$ ipython --no-banner

In [1]: import numpy as np

In [2]: from numpy import linalg as LA

In [3]: np.set_printoptions(precision=2, suppress=True, linewidth=200)

In [4]: K = np.array([[0, 10, 5], [-10, 0, 12], [-5, -12, 0]])

In [5]: # looks like rank 2

In [6]: U, s, VT = LA.svd(K)

In [7]: np.argmax(s[:-1] / (s[1:] + 1e-6)) + 1
Out[7]: np.int64(2)

In [8]: A2 = U[:, :2] @ np.diag(s[:2]) @ VT[:2]

In [9]: LA.matrix_rank(K, rtol=0.05)
Out[9]: np.int64(2)

In [10]: s = 5 * 0.7 ** np.arange(4)

In [11]: q, _ = LA.qr(np.array([[-1.1, 1.4, 1.9, 1.5],
    ...:     [0.6, -0.2, 1.1, -3.3],
    ...:     [1.0, 1.0, -1.2, 1.7],
    ...:     [1.8, -0.6, -1.0, -0.1]]))

In [12]: rng = np.random.default_rng(872)

In [13]: arr = rng.normal(size=(22, 4)) * s @ q

In [14]: arr
Out[14]: 
array([[-2.29, -3.75,  3.87,  4.49],
       [-3.57, -6.35,  4.03,  4.46],
       [-1.24, -7.05,  6.  ,  0.81],
       [-3.39, -3.1 ,  1.03,  2.26],
       [ 3.02, -0.11, -1.84, -0.74],
       [ 3.69,  4.38, -0.33, -4.69],
       [ 0.13,  1.51, -2.3 , -0.73],
       [ 2.69,  1.57,  4.94, -2.09],
       [-2.4 , -3.05,  1.92,  0.82],
       [-1.66,  1.64,  0.66, -0.14],
       [-4.58, -1.59,  1.87,  3.06],
       [-0.55,  0.22, -1.9 ,  4.29],
       [-1.41,  3.31, -5.19,  1.25],
       [-2.92, -4.14,  6.55, -0.76],
       [ 0.37, -6.08,  0.95, -1.77],
       [-2.63,  1.36, -3.4 ,  4.14],
       [-2.77,  1.35, -5.75,  2.19],
       [ 1.28,  0.59, -1.85,  0.4 ],
       [-1.08, -0.01,  4.13,  1.23],
       [-1.83, -3.41, -0.89,  0.44],
       [-0.84, -2.55,  2.02,  3.3 ],
       [ 0.03,  1.25, -0.97, -2.01]])

In [15]: D = LA.norm(arr[:, None] - arr[None], axis=-1)

In [16]: (D + 1e9 * np.eye(22)).round(6).argmin(axis=1)
Out[16]: array([ 1,  0, 13,  8, 17, 21, 21, 18,  3, 21,  3, 15, 16,  2, 19, 11, 12,  6, 20,  8,  0,  6])

In [17]: D.mean(axis=1).argmax()
Out[17]: np.int64(5)

In [18]: W0 = np.loadtxt("block1.csv", delimiter=",")

In [19]: W0
Out[19]: 
array([[ 0.23, -0.77, -0.5 , -0.32],
       [-0.77,  0.23, -0.5 , -0.32],
       [-0.5 , -0.5 ,  0.68, -0.21],
       [-0.32, -0.32, -0.21,  0.87]])

In [20]: evals, evecs = LA.eigh(W0)

In [21]: evecs @ np.diag(evals) @ evecs.T
Out[21]: 
array([[ 0.23, -0.77, -0.5 , -0.32],
       [-0.77,  0.23, -0.5 , -0.32],
       [-0.5 , -0.5 ,  0.68, -0.21],
       [-0.32, -0.32, -0.21,  0.87]])

In [22]: np.round(evecs.T @ W0 @ evecs, 2) + 0
Out[22]: 
array([[-1.,  0.,  0.,  0.],
       [ 0.,  1.,  0.,  0.],
       [ 0.,  0.,  1.,  0.],
       [ 0.,  0.,  0.,  1.]])

In [23]: LA.svd(W0, compute_uv=False)
Out[23]: array([1., 1., 1., 1.])

In [24]: round(float(evals.sum()), 2), np.trace(W0)
Out[24]: (2.0, np.float64(2.0))

In [25]: u = np.array([-3, 1, -4, 2])

In [26]: A2 = W0 + np.outer(u, np.eye(4)[3])

In [27]: LA.matrix_rank(LA.inv(A2) - LA.inv(W0), tol=1e-8)
Out[27]: np.int64(1)

In [28]: vec = np.array([2, -2, 0, -2])

In [29]: rhs = W0 @ vec

In [30]: rhs
Out[30]: array([ 2.64, -1.36,  0.41, -1.74])

In [31]: np.round(LA.solve(W0, rhs), 2) + 0
Out[31]: array([ 2., -2.,  0., -2.])

In [32]: np.round(LA.solve(W0, rhs + W0[:, 0]), 2) + 0
Out[32]: array([ 3., -2.,  0., -2.])

In [33]: vec = np.array([0, 1, 1, 2])

In [34]: W0 @ np.eye(4)[1]
Out[34]: array([-0.77,  0.23, -0.5 , -0.32])

In [35]: np.einsum("ij,j->i", W0, vec)
Out[35]: array([-1.91, -0.91, -0.24,  1.21])

In [36]: W0 @ (2 * vec)
Out[36]: array([-3.82, -1.82, -0.47,  2.43])

In [37]: LA.norm(W0 @ vec) <= LA.norm(W0, 2) * LA.norm(vec) + 1e-9
Out[37]: np.True_

In [38]: W0 @ vec
Out[38]: array([-1.91, -0.91, -0.24,  1.21])

In [39]: np.round(W0 @ W0, 2) + 0
Out[39]: 
array([[1., 0., 0., 0.],
       [0., 1., 0., 0.],
       [0., 0., 1., 0.],
       [0., 0., 0., 1.]])

In [40]: assert W0 == W0.T
Traceback (most recent call last):
  Cell In[40], line 1
    assert W0 == W0.T
ValueError: The truth value of an array with more than one element is ambiguous. Use a.any() or a.all()


In [41]: W0.inv()
Traceback (most recent call last):
  Cell In[41], line 1
    W0.inv()
AttributeError: 'numpy.ndarray' object has no attribute 'inv'


In [42]: np.sort(np.abs(LA.eigvals(W0)))
Out[42]: array([1., 1., 1., 1.])

In [43]: np.allclose(W0, W0.T)
Out[43]: True

In [44]: np.allclose(W0 @ W0.T, W0.T @ W0)
Out[44]: True

In [45]: np.round(LA.matrix_power(W0, 4), 2) + 0
Out[45]: 
array([[1., 0., 0., 0.],
       [0., 1., 0., 0.],
       [0., 0., 1., 0.],
       [0., 0., 0., 1.]])

In [46]: round(float(np.abs(LA.eigvals(W0)).max()), 2)
Out[46]: 1.0

In [47]: LA.determinant(W0)
Traceback (most recent call last):
  Cell In[47], line 1
    LA.determinant(W0)
AttributeError: module 'numpy.linalg' has no attribute 'determinant'


In [48]: A2 = np.array([[8, -5, -3], [-5, 8, -5], [4, 1, -4]])

In [49]: A2[-1] = A2[0]

In [50]: A = A2 + 0.1 * np.eye(3)

In [51]: A
Out[51]: 
array([[ 8.1, -5. , -3. ],
       [-5. ,  8.1, -5. ],
       [ 8. , -5. , -2.9]])

In [52]: np.round(LA.det(2 * A), 2), np.round(LA.det(A), 2)
Out[52]: (np.float64(-6.95), np.float64(-0.87))

In [53]: LA.eigvals(A)
Out[53]: array([13.83,  0.1 , -0.63])

In [54]: round(np.einsum("ii->", A), 2)
Out[54]: np.float64(13.3)

In [55]: round(float(LA.det(A.T)), 2)
Out[55]: -0.87

In [56]: round(float(LA.det(A[::-1])), 2)
Out[56]: 0.87

In [57]: U, s, VT = LA.svd(A)

In [58]: np.argmax(s[:-1] / (s[1:] + 1e-6)) + 1
Out[58]: np.int64(2)

In [59]: A2 = U[:, :2] @ np.diag(s[:2]) @ VT[:2]

In [60]: LA.matrix_rank(A, rtol=0.05)
Out[60]: np.int64(2)

In [61]: A2 = A / LA.norm(A, axis=1, keepdims=True)

In [62]: C2 = A2 @ A2.T

In [63]: (np.abs(C2) > 0.9).astype(int)
Out[63]: 
array([[1, 0, 1],
       [0, 1, 0],
       [1, 0, 1]])

In [64]: C2
Out[64]: 
array([[ 1.  , -0.62,  1.  ],
       [-0.62,  1.  , -0.62],
       [ 1.  , -0.62,  1.  ]])
